% ipython --no-banner

In [1]: import numpy as np

In [2]: import numpy.linalg as la

In [3]: np.set_printoptions(suppress=True, linewidth=100)

In [4]: def rd(a):
   ...:     return np.round(a, 2) + 0
   ...: 

In [5]: K = np.loadtxt("test11.csv", delimiter=",")

In [6]: print(K)
[[1.   0.9  0.81 0.73]
 [0.9  1.   0.9  0.81]
 [0.81 0.9  1.   0.9 ]
 [0.73 0.81 0.9  1.  ]]

In [7]: Q = K.astype(float).copy()

In [8]: for j in range(4):
   ...:     Q[:, j] -= Q[:, :j] @ (Q[:, :j].T @ Q[:, j])
   ...:     Q[:, j] /= la.norm(Q[:, j])
   ...: 

In [9]: print(rd(Q.T @ Q))
[[1. 0. 0. 0.]
 [0. 1. 0. 0.]
 [0. 0. 1. 0.]
 [0. 0. 0. 1.]]

In [10]: print([round(float(x), 2) for x in la.svd(K, compute_uv=False)[:3]])
[3.53, 0.31, 0.1]

In [11]: print(np.argsort(-la.norm(K, axis=0).round(6), kind="stable")[:3])
[1 2 0]

In [12]: print(rd(la.norm(K, 2) / la.norm(K)))
1.0

In [13]: print(la.matrix_rank(K, rtol=0.1))
1

In [14]: print(la.cond(K) > 100)
False

In [15]: Uu, s, vt = la.svd(K)

In [16]: print(rd(s))
[3.53 0.31 0.1  0.06]

In [17]: M2 = Uu[:, :1] @ np.diag(s[:1]) @ vt[:1]

In [18]: print(la.matrix_rank(M2))
1

In [19]: print(rd(np.abs(K - M2).max()))
0.16

In [20]: print(rd(M2))
[[0.84 0.88 0.88 0.84]
 [0.88 0.93 0.93 0.88]
 [0.88 0.93 0.93 0.88]
 [0.84 0.88 0.88 0.84]]

In [21]: Uu, s, vt = la.svd(K, full_matrices=False)

In [22]: print(rd(s / s[0]))
[1.   0.09 0.03 0.02]

In [23]: print(np.abs(Uu[:, 0]).round(6).argmax())
1

In [24]: print(rd(Uu.T @ Uu))
[[1. 0. 0. 0.]
 [0. 1. 0. 0.]
 [0. 0. 1. 0.]
 [0. 0. 0. 1.]]

In [25]: print((s > 1e-8).sum())
4

In [26]: print(np.allclose(Uu * s @ vt, K))
True

In [27]: print(rd(Uu.T @ K @ vt.T))
[[3.53 0.   0.   0.  ]
 [0.   0.31 0.   0.  ]
 [0.   0.   0.1  0.  ]
 [0.   0.   0.   0.06]]

In [28]: print(Uu.shape, s.shape, vt.shape)
(4, 4) (4,) (4, 4)

In [29]: print(rd(s))
[3.53 0.31 0.1  0.06]

In [30]: print(rd(np.abs(vt[0])))
[0.49 0.51 0.51 0.49]

In [31]: arr = np.load("w.npy")

In [32]: print(arr)
[[ 2  0  0 -2  0]
 [ 0 -1 -1  1  2]
 [ 0  0  2 -1 -1]
 [ 0  0  0 -2  1]
 [ 0  0  0  0 -1]]

In [33]: M2 = la.inv(arr)

In [34]: print(rd(la.cond(arr)))
9.26

In [35]: print((np.abs(M2) > 1e-9).astype(int))
[[1 0 0 1 1]
 [0 1 1 1 1]
 [0 0 1 1 1]
 [0 0 0 1 1]
 [0 0 0 0 1]]

In [36]: print(M2)
[[ 0.5   0.    0.   -0.5  -0.5 ]
 [-0.   -1.   -0.5  -0.25 -1.75]
 [ 0.    0.    0.5  -0.25 -0.75]
 [-0.   -0.   -0.   -0.5  -0.5 ]
 [-0.   -0.   -0.   -0.   -1.  ]]

In [37]: print(rd(la.inv(M2)))
[[ 2.  0.  0. -2.  0.]
 [ 0. -1. -1.  1.  2.]
 [ 0.  0.  2. -1. -1.]
 [ 0.  0.  0. -2.  1.]
 [ 0.  0.  0.  0. -1.]]

In [38]: print(rd(la.slogdet(arr)[0]))
-1.0

In [39]: print(arr @ M2)
[[1. 0. 0. 0. 0.]
 [0. 1. 0. 0. 0.]
 [0. 0. 1. 0. 0.]
 [0. 0. 0. 1. 0.]
 [0. 0. 0. 0. 1.]]

In [40]: m1 = np.loadtxt("block18.csv", delimiter=",")

In [41]: print(m1)
[[0. 1. 1. 1. 1. 1.]
 [1. 0. 1. 1. 1. 1.]
 [1. 1. 0. 1. 1. 1.]
 [1. 1. 1. 0. 1. 1.]
 [1. 1. 1. 1. 0. 1.]
 [1. 1. 1. 1. 1. 0.]]

In [42]: M2 = m1 / la.norm(m1, axis=1, keepdims=True)

In [43]: G = M2 @ M2.T

In [44]: print((G - 2 * np.eye(6)).round(6).argmax(axis=1))
[1 0 0 0 0 0]

In [45]: print(np.argwhere(np.triu(np.abs(G) > 0.95, 1)))
[]
